% python3 -q
>>> import numpy as np
>>> np.set_printoptions(precision=2, suppress=True, linewidth=100, sign=" ")
>>> J = np.load("dump.npy")
>>> J
array([[-1.75,  4.62, -4.19, -5.48, -3.85],
       [-1.39,  4.75, -3.8 , -4.7 , -3.76],
       [-1.52,  5.25, -4.37, -4.4 , -3.78],
       [-1.76,  4.54, -3.8 , -4.69, -3.92],
       [-1.86,  5.2 , -3.91, -5.57, -3.76],
       [-1.97,  5.38, -4.22, -4.79, -4.18],
       [-2.34,  5.05, -4.65, -4.59, -3.87],
       [-1.83,  4.43, -4.35, -4.95, -3.74],
       [ 7.19, -4.87,  9.  , -0.51,  8.6 ],
       [ 7.57, -5.07,  8.64, -0.25,  8.71],
       [ 7.22, -5.43,  9.07, -0.78,  9.06],
       [ 6.92, -4.67,  8.39, -0.82,  9.28],
       [ 6.14, -4.9 ,  8.71, -1.05,  8.22],
       [ 7.19, -5.  ,  8.89, -0.92,  9.26],
       [ 6.86, -4.61,  8.69, -0.85,  8.15],
       [ 7.54, -4.6 ,  8.63, -1.36,  9.45]])
>>> th = np.radians(45)
>>> r_ = np.eye(5)
>>> r_[3, 3] = r_[0, 0] = np.cos(th)
>>> r_[3, 0], r_[0, 3] = -np.sin(th), np.sin(th)
>>> r_
array([[ 0.71,  0.  ,  0.  ,  0.71,  0.  ],
       [ 0.  ,  1.  ,  0.  ,  0.  ,  0.  ],
       [ 0.  ,  0.  ,  1.  ,  0.  ,  0.  ],
       [-0.71,  0.  ,  0.  ,  0.71,  0.  ],
       [ 0.  ,  0.  ,  0.  ,  0.  ,  1.  ]])
>>> Y = J @ r_.T
>>> np.allclose(J @ J.T, Y @ Y.T)
True
>>> np.abs(Y - J).max(axis=0)
array([ 3.39,  0.  ,  0.  ,  5.28,  0.  ])
>>> M = np.load("arr.npy")
>>> M
array([[ 2,  0,  2,  0],
       [ 0,  2,  0,  2],
       [ 3,  0,  3,  0],
       [ 0,  1,  0,  3]])
>>> Y = np.array([[4, 4, 4], [5, 4, 5]])
>>> W2 = np.kron(Y, M)
>>> W2.shape
(8, 12)
>>> round(np.linalg.norm(W2, 2), 2), round(np.linalg.norm(Y, 2) * np.linalg.norm(M, 2), 2)
(np.float64(54.38), np.float64(54.38))
>>> W2
array([[  8,   0,   8,   0,   8,   0,   8,   0,   8,   0,   8,   0],
       [  0,   8,   0,   8,   0,   8,   0,   8,   0,   8,   0,   8],
       [ 12,   0,  12,   0,  12,   0,  12,   0,  12,   0,  12,   0],
       [  0,   4,   0,  12,   0,   4,   0,  12,   0,   4,   0,  12],
       [ 10,   0,  10,   0,   8,   0,   8,   0,  10,   0,  10,   0],
       [  0,  10,   0,  10,   0,   8,   0,   8,   0,  10,   0,  10],
       [ 15,   0,  15,   0,  12,   0,  12,   0,  15,   0,  15,   0],
       [  0,   5,   0,  15,   0,   4,   0,  12,   0,   5,   0,  15]])
